% python3 -q
>>> import numpy as np
>>> import numpy.linalg as la
>>> np.set_printoptions(precision=3, suppress=True, linewidth=100)
>>> tidy = lambda a: np.round(a, 3) + 0
>>> basis = np.array([[-1, 3, 0, 1, 0, -2]])
>>> rng = np.random.default_rng(4)
>>> J = rng.normal(size=(23, 1)) @ basis + np.array([3, 5, 0, 3, 4, 1])
>>> tidy(J)
array([[ 3.652,  3.045,  0.   ,  2.348,  4.   ,  2.304],
       [ 3.175,  4.476,  0.   ,  2.825,  4.   ,  1.349],
       [ 1.336,  9.991,  0.   ,  4.664,  4.   , -2.327],
       [ 2.341,  6.977,  0.   ,  3.659,  4.   , -0.318],
       [ 4.641,  0.076,  0.   ,  1.359,  4.   ,  4.283],
       [ 3.005,  4.984,  0.   ,  2.995,  4.   ,  1.01 ],
       [ 3.623,  3.13 ,  0.   ,  2.377,  4.   ,  2.247],
       [ 2.851,  5.446,  0.   ,  3.149,  4.   ,  0.703],
       [ 4.608,  0.175,  0.   ,  1.392,  4.   ,  4.216],
       [ 2.758,  5.725,  0.   ,  3.242,  4.   ,  0.516],
       [ 2.765,  5.706,  0.   ,  3.235,  4.   ,  0.529],
       [ 1.424,  9.727,  0.   ,  4.576,  4.   , -2.151],
       [ 2.683,  5.95 ,  0.   ,  3.317,  4.   ,  0.367],
       [ 2.489,  6.532,  0.   ,  3.511,  4.   , -0.021],
       [ 4.493,  0.521,  0.   ,  1.507,  4.   ,  3.986],
       [ 0.747, 11.758,  0.   ,  5.253,  4.   , -3.505],
       [ 4.916, -0.747,  0.   ,  1.084,  4.   ,  4.831],
       [ 1.898,  8.305,  0.   ,  4.102,  4.   , -1.204],
       [ 3.33 ,  4.01 ,  0.   ,  2.67 ,  4.   ,  1.66 ],
       [ 3.881,  2.358,  0.   ,  2.119,  4.   ,  2.761],
       [ 3.656,  3.031,  0.   ,  2.344,  4.   ,  2.313],
       [ 3.672,  2.984,  0.   ,  2.328,  4.   ,  2.344],
       [ 2.62 ,  6.141,  0.   ,  3.38 ,  4.   ,  0.24 ]])
>>> t = np.radians(90)
>>> r_ = np.eye(6)
>>> r_[4, 4] = r_[2, 2] = np.cos(t)
>>> r_[4, 2], r_[2, 4] = -np.sin(t), np.sin(t)
>>> tidy(r_)
array([[ 1.,  0.,  0.,  0.,  0.,  0.],
       [ 0.,  1.,  0.,  0.,  0.,  0.],
       [ 0.,  0.,  0.,  0.,  1.,  0.],
       [ 0.,  0.,  0.,  1.,  0.,  0.],
       [ 0.,  0., -1.,  0.,  0.,  0.],
       [ 0.,  0.,  0.,  0.,  0.,  1.]])
>>> out = J @ r_.T
>>> tidy(np.abs(out - J).max(axis=0))
array([0., 0., 4., 0., 4., 0.])
>>> U, s, Vt = la.svd(J)
>>> V = Vt[:(s > 1e-8).sum()]
>>> x = J[8] + -2 * J[9] + rng.integers(2) * np.eye(6)[2]
>>> tidy(x)
array([ -0.908, -11.275,   0.   ,  -5.092,  -4.   ,   3.183])
>>> np.allclose(V.T @ V @ x, x)
True
>>> tidy(np.diag(V.T @ V))
array([0.373, 0.718, 0.   , 0.16 , 0.328, 0.42 ])
>>> la.matrix_rank(np.vstack([J, x]))
np.int64(2)
>>> tidy(la.norm(x - V.T @ V @ x))
np.float64(0.0)
>>> U, s, Vt = la.svd(J)
>>> print(tidy(s))
[37.75  17.614  0.     0.     0.     0.   ]
>>> out = U[:, :2] @ np.diag(s[:2]) @ Vt[:2]
>>> tidy(np.abs(J - out).max())
np.float64(0.0)
>>> tidy(la.norm(J - out, 2)), tidy(s[2])
(np.float64(0.0), np.float64(0.0))
>>> np.allclose(J[:-1].T @ la.lstsq(J[:-1].T, J[-1])[0], J[-1])
True
>>> np.unique(J.round(6), axis=0).shape
(23, 6)
>>> print(tidy(np.trace(la.pinv(J) @ J)))
2.0
>>> la.lstsq(J[:-1].T, J[-1])[2]
np.int32(2)
>>> u = np.array([0, 0, -3])
>>> tidy(np.convolve(J[13], u))
array([  0.   ,   0.   ,  -7.468, -19.595,   0.   , -10.532, -12.   ,   0.063])
>>> tidy(np.correlate(J[13], J[8], "full"))
array([10.496, 37.498, 29.591, 23.893, 31.344, 33.415, 35.582,  0.587, 16.879, 18.429, -0.097])
>>> W0 = np.array([[5, 3, -8, -3, -1, 4, -2],
...     [1, -2, -9, 5, 4, -7, 8],
...     [-1, -9, -1, 5, 3, 6, -3],
...     [2, 4, 4, -7, 1, -7, 9],
...     [5, 2, -5, -9, 8, -7, -7],
...     [-1, 5, 5, 9, -5, 7, 2],
...     [-1, 5, -7, -6, 5, -5, 6]])
>>> out = W0 / la.norm(W0, axis=1, keepdims=True)
>>> cov = out @ out.T
>>> tidy(cov[0])
array([ 1.   ,  0.046, -0.083, -0.217,  0.39 , -0.171,  0.296])
>>> tidy(np.degrees(np.arccos(np.clip(cov[0, 5], -1, 1))))
np.float64(99.833)
>>> np.argwhere(np.triu(np.abs(cov) > 0.95, 1))
array([], shape=(0, 2), dtype=int64)
>>> (np.abs(cov) > 0.9).astype(int)
array([[1, 0, 0, 0, 0, 0, 0],
       [0, 1, 0, 0, 0, 0, 0],
       [0, 0, 1, 0, 0, 0, 0],
       [0, 0, 0, 1, 0, 0, 0],
       [0, 0, 0, 0, 1, 0, 0],
       [0, 0, 0, 0, 0, 1, 0],
       [0, 0, 0, 0, 0, 0, 1]])
>>> tidy(la.norm(out, axis=1))
array([1., 1., 1., 1., 1., 1., 1.])
>>> Q, V = la.qr(W0[:, :4])[0], la.qr(W0[:, 4:])[0]
>>> s = la.svd(Q.T @ V, compute_uv=False)
>>> print((s > 0.9).sum())
0
>>> tidy(np.degrees(np.arccos(s.clip(0, 1))))
array([31.589, 51.399, 58.897])
>>> tidy(s)
array([0.852, 0.624, 0.517])
>>> Q, r_ = la.qr(W0)
>>> tidy(abs(r_[0, 0])), tidy(la.norm(W0[:, 0]))
(np.float64(7.616), np.float64(7.616))
>>> mat = np.array([[0.5, 0.0, 0.5], [0.0, 1.0, 0.0], [0.0, 0.0, 1.0]])
>>> mat
array([[0.5, 0. , 0.5],
       [0. , 1. , 0. ],
       [0. , 0. , 1. ]])
>>> out = J / la.norm(J, axis=1, keepdims=True)
>>> cov = out @ out.T
>>> tidy(la.norm(out, axis=1))
array([1., 1., 1., 1., 1., 1., 1., 1., 1., 1., 1., 1., 1., 1., 1., 1., 1., 1., 1., 1., 1., 1., 1.])
>>> (cov - 2 * np.eye(23)).round(6).argmax(axis=1)
array([20, 18, 11, 13,  8,  7,  0, 10,  4, 10,  9,  2, 22, 22,  8,  2,  4, 11,  1, 21,  0, 20, 12])
>>> tidy(np.degrees(np.arccos(np.clip(cov[22, 0], -1, 1))))
np.float64(27.875)
>>> labels = rng.permutation(3)
>>> labels
array([1, 2, 0])
>>> out = mat[labels][:, labels]
>>> tidy(np.sort(np.abs(la.eigvals(out))))
array([0.5, 1. , 1. ])
>>> tidy(la.det(out)), tidy(la.det(mat[labels]))
(np.float64(0.5), np.float64(0.5))
>>> ev, V = la.eig(mat)
>>> tidy(np.sort(la.eigvals(la.inv(mat))))
array([1., 1., 2.])
>>> u, v = mat[2], mat[1]
>>> u @ u
np.float64(1.0)
>>> pr = (u @ v) / (u @ u) * u
>>> v - pr
array([0., 1., 0.])
>>> print(np.outer(u, v))
[[0. 0. 0.]
 [0. 0. 0.]
 [0. 1. 0.]]
>>> tidy(la.norm(u + v) ** 2 + la.norm(u - v) ** 2)
np.float64(4.0)
>>> feats = np.load("test6.npy")
>>> feats
array([[0, 0, 0, 0, 1],
       [0, 1, 0, 0, 0],
       [2, 0, 2, 0, 2],
       [0, 0, 0, 1, 0],
       [0, 0, 0, 0, 1]])
>>> rk = la.matrix_rank(feats)
>>> rk
np.int64(4)
>>> N = la.svd(feats)[2][rk:].T
>>> np.allclose(feats @ N, 0)
True
>>> [int(la.matrix_rank(feats[:i])) for i in range(1, len(feats) + 1)]
[1, 2, 3, 4, 4]
>>> tidy(N[:, 0] / N[np.abs(N[:, 0]).round(6).argmax(), 0])
array([ 1.,  0., -1.,  0.,  0.])
>>> [int(la.matrix_rank(feats[:, :j + 1])) for j in range(5)]
[1, 2, 2, 3, 4]
>>> la.matrix_rank(feats.T @ feats), la.matrix_rank(feats @ feats.T)
(np.int64(4), np.int64(4))
>>> U, s, Vt = la.svd(feats)
>>> V = Vt[:(s > 1e-8).sum()]
>>> x = feats[0] + 4 * feats[3] + rng.integers(2) * np.eye(5)[4]
>>> print(x)
[0. 0. 0. 4. 1.]
>>> np.allclose(V.T @ V @ x, x)
True
>>> la.matrix_rank(np.vstack([feats, x]))
np.int64(4)
>>> tidy(np.diag(V.T @ V))
array([0.5, 1. , 0.5, 1. , 1. ])
>>> out = np.array([[-1, 3, -3], [1, -3, -2], [3, 1, -3], [-1, -3, 3], [3, 1, 0]])
>>> print(np.einsum("ij->j", feats))
[2 1 2 1 4]
>>> np.einsum("ik,kj->ij", feats, out)
array([[  3,   1,   0],
       [  1,  -3,  -2],
       [ 10,  10, -12],
       [ -1,  -3,   3],
       [  3,   1,   0]])
>>> np.einsum("ik,kj->ji", feats, out)
array([[  3,   1,  10,  -1,   3],
       [  1,  -3,  10,  -3,   1],
       [  0,  -2, -12,   3,   0]])
>>> np.vstack([feats, out.T]).shape
(8, 5)
>>> print(feats @ out)
[[  3   1   0]
 [  1  -3  -2]
 [ 10  10 -12]
 [ -1  -3   3]
 [  3   1   0]]
>>> la.matrix_rank(feats @ out)
np.int64(3)
>>> out = feats / np.sqrt((feats ** 2).mean(axis=1, keepdims=True))
>>> tidy(la.norm(out, axis=1))
array([2.236, 2.236, 2.236, 2.236, 2.236])
>>> feats - feats.mean(axis=1, keepdims=True)
array([[-0.2, -0.2, -0.2, -0.2,  0.8],
       [-0.2,  0.8, -0.2, -0.2, -0.2],
       [ 0.8, -1.2,  0.8, -1.2,  0.8],
       [-0.2, -0.2, -0.2,  0.8, -0.2],
       [-0.2, -0.2, -0.2, -0.2,  0.8]])
>>> la.matrix_rank(out) == la.matrix_rank(feats)
np.True_
>>> tidy(out[0])
array([0.   , 0.   , 0.   , 0.   , 2.236])
>>> la.matrix_rank(feats - feats.mean(axis=1, keepdims=True))
np.int64(3)
